$ python3 -q
>>> import numpy as np
>>> np.set_printoptions(precision=2, suppress=True, linewidth=200, legacy="1.25")
>>> X = np.load("data.npy")
>>> X
array([[2, 0, 3, 2, 3, 3, 2, 0, 0, 3, 3, 3, 3, 1, 3],
       [2, 0, 3, 3, 2, 2, 1, 3, 1, 3, 0, 2, 1, 3, 0],
       [3, 2, 3, 3, 3, 3, 3, 2, 1, 1, 3, 2, 0, 0, 3],
       [0, 2, 3, 2, 2, 3, 3, 2, 2, 0, 1, 1, 3, 3, 2],
       [0, 1, 2, 3, 1, 3, 3, 3, 2, 0, 2, 2, 1, 1, 0],
       [3, 0, 3, 2, 1, 1, 0, 0, 1, 0, 2, 3, 0, 3, 2],
       [1, 1, 0, 2, 3, 1, 0, 0, 2, 1, 2, 3, 2, 3, 3],
       [2, 3, 3, 2, 1, 2, 2, 1, 3, 3, 3, 0, 2, 1, 2],
       [0, 3, 0, 0, 3, 3, 1, 3, 2, 0, 0, 3, 2, 1, 1],
       [2, 0, 3, 2, 3, 3, 2, 0, 0, 3, 3, 3, 3, 1, 3],
       [0, 1, 3, 0, 0, 0, 3, 1, 0, 2, 2, 2, 0, 2, 2],
       [0, 0, 0, 1, 1, 2, 1, 1, 0, 1, 1, 3, 1, 0, 0]])
>>> left, sig, Vh = np.linalg.svd(X)
>>> evecs = Vh[:(sig > 1e-8).sum()]
>>> rng = np.random.default_rng(1271)
>>> x = X[1] + 4 * X[4] + rng.integers(2) * np.eye(15)[5]
>>> x
array([ 2.,  4., 11., 15.,  6., 14., 13., 15.,  9.,  3.,  8., 10.,  5.,  7.,  0.])
>>> np.linalg.matrix_rank(np.vstack([X, x]))
11
>>> print(np.diag(evecs.T @ evecs))
[0.65 0.77 0.79 0.83 0.75 0.58 0.65 0.68 0.64 0.96 0.71 0.89 0.71 0.79 0.59]
>>> np.allclose(evecs.T @ evecs @ x, x)
True
>>> print(np.round(np.linalg.norm(x - evecs.T @ evecs @ x), 2))
0.0
